>>> import numpy as np
>>> import numpy.linalg as la
>>> np.set_printoptions(precision=1, suppress=True, linewidth=120, legacy="1.25")
>>> ang = np.deg2rad(72)
>>> arr = np.eye(6)
>>> arr[np.ix_([0, 2], [0, 2])] = [[np.cos(ang), -np.sin(ang)], [np.sin(ang), np.cos(ang)]]
>>> arr
array([[ 0.3,  0. , -1. ,  0. ,  0. ,  0. ],
       [ 0. ,  1. ,  0. ,  0. ,  0. ,  0. ],
       [ 1. ,  0. ,  0.3,  0. ,  0. ,  0. ],
       [ 0. ,  0. ,  0. ,  1. ,  0. ,  0. ],
       [ 0. ,  0. ,  0. ,  0. ,  1. ,  0. ],
       [ 0. ,  0. ,  0. ,  0. ,  0. ,  1. ]])
>>> la.pinv(arr)
array([[ 0.3,  0. ,  1. ,  0. ,  0. ,  0. ],
       [ 0. ,  1. ,  0. ,  0. ,  0. ,  0. ],
       [-1. ,  0. ,  0.3,  0. ,  0. ,  0. ],
       [ 0. ,  0. ,  0. ,  1. ,  0. ,  0. ],
       [ 0. ,  0. ,  0. ,  0. ,  1. ,  0. ],
       [ 0. ,  0. ,  0. ,  0. ,  0. ,  1. ]])
>>> np.round(arr.T @ arr, 1) + 0
array([[1., 0., 0., 0., 0., 0.],
       [0., 1., 0., 0., 0., 0.],
       [0., 0., 1., 0., 0., 0.],
       [0., 0., 0., 1., 0., 0.],
       [0., 0., 0., 0., 1., 0.],
       [0., 0., 0., 0., 0., 1.]])
>>> np.round(arr @ arr.T, 1) + 0
array([[1., 0., 0., 0., 0., 0.],
       [0., 1., 0., 0., 0., 0.],
       [0., 0., 1., 0., 0., 0.],
       [0., 0., 0., 1., 0., 0.],
       [0., 0., 0., 0., 1., 0.],
       [0., 0., 0., 0., 0., 1.]])
>>> x0 = np.array([-2, -2, -2, 2, 0, 0])
>>> np.abs(la.eigvals(arr))
array([1., 1., 1., 1., 1., 1.])
>>> np.sort(np.abs(np.degrees(np.angle(la.eigvals(arr)))))
array([ 0.,  0.,  0.,  0., 72., 72.])
>>> arr.T @ (arr @ x0)
array([-2., -2., -2.,  2.,  0.,  0.])
>>> round(la.norm(x0), 1), round(la.norm(arr @ x0), 1)
(4.0, 4.0)
>>> la.inv(arr)
array([[ 0.3,  0. ,  1. ,  0. ,  0. ,  0. ],
       [ 0. ,  1. ,  0. ,  0. ,  0. ,  0. ],
       [-1. , -0. ,  0.3, -0. , -0. , -0. ],
       [ 0. ,  0. ,  0. ,  1. ,  0. ,  0. ],
       [ 0. ,  0. ,  0. ,  0. ,  1. ,  0. ],
       [ 0. ,  0. ,  0. ,  0. ,  0. ,  1. ]])
>>> C2 = arr.T @ arr
>>> (arr @ arr.T).shape
(6, 6)
>>> la.svd(arr, compute_uv=False) ** 2
array([1., 1., 1., 1., 1., 1.])
>>> np.allclose(C2, C2.T)
True
>>> r0 = np.array([-3, -3, -2, 2, -1, 2])
>>> Y = arr + np.outer(r0, np.eye(6)[1])
>>> la.matrix_rank(Y - arr)
1
>>> E = np.loadtxt("arr.csv", delimiter=",")
>>> E
array([[ 5.7, -2.7, -0.1,  0.2],
       [-1.2,  0.9,  0. , -0.1],
       [ 3.8, -2.9, -0.3,  0. ],
       [ 2.2, -0.8,  0.5,  0. ],
       [ 6.4, -4.9, -0.1,  0.3],
       [ 2.6, -2.5, -0.3,  0.3],
       [-3.4,  2.8, -0.2, -0.2],
       [-0.5,  0.3,  0.1,  0. ],
       [ 0.1,  0.6,  0.4,  0.5],
       [ 2. , -1.7,  0.4,  0.1],
       [-4.2,  3. , -0.6,  0.4],
       [ 1.5, -1.3,  0.1,  0.2],
       [ 0.5, -0.9,  0.1, -0.3],
       [-0.6,  1.1, -0.1, -0.2],
       [-2.2,  0.9, -0.1, -0.1],
       [ 2.4, -1.5,  0.1,  0.3],
       [-2.1,  1.2,  0.3,  0. ],
       [ 1.9, -1. ,  0.6,  0.2],
       [ 1.5, -1.8, -0.2,  0. ]])
>>> O, R = la.qr(E)
>>> np.round(O.T @ O, 1) + 0
array([[1., 0., 0., 0.],
       [0., 1., 0., 0.],
       [0., 0., 1., 0.],
       [0., 0., 0., 1.]])
>>> np.abs(np.diag(R))
array([12.6,  2.4,  1.3,  0.9])
>>> round(abs(R[0, 0]), 1), np.round(la.norm(E[:, 0]), 1)
(12.6, 12.6)
>>> C2 = np.cov(E, rowvar=False)
>>> E.std(axis=0)
array([2.8, 2. , 0.3, 0.2])
>>> np.argwhere(np.triu(np.abs(np.corrcoef(E.T)) > 0.8, 1))
array([[0, 1]])
>>> np.round(la.eigvalsh(C2)[::-1], 1) + 0
array([11.9,  0.2,  0.1,  0. ])
>>> dist = la.norm(E[:, None] - E[None], axis=-1)
>>> la.norm(E - E.mean(axis=0), axis=1)
array([5.3, 2.6, 3.8, 1.4, 7. , 2.6, 5.5, 1.6, 1.5, 1.6, 6.2, 1. , 0.6, 2.3, 3.4, 1.8, 3.5, 1.3, 1.4])
>>> dist[12]
array([5.5, 2.5, 3.9, 1.8, 7.2, 2.7, 5.4, 1.6, 1.8, 1.8, 6.2, 1.2, 0. , 2.3, 3.3, 2.1, 3.4, 1.6, 1.4])
>>> dist[:5, :5]
array([[0. , 7.8, 1.9, 4. , 2.3],
       [7.8, 0. , 6.3, 3.8, 9.6],
       [1.9, 6.3, 0. , 2.8, 3.3],
       [4. , 3.8, 2.8, 0. , 5.9],
       [2.3, 9.6, 3.3, 5.9, 0. ]])
>>> dist[12].round(6).argsort(kind="stable")[:4]
array([12, 11, 18, 17])
>>> la.norm(E, axis=1)
array([6.3, 1.5, 4.8, 2.4, 8.1, 3.6, 4.4, 0.6, 0.9, 2.7, 5.2, 2. , 1.1, 1.3, 2.4, 2.8, 2.4, 2.2, 2.4])
>>> dist.shape
(19, 19)
>>> la.matrix_rank(dist ** 2)
6
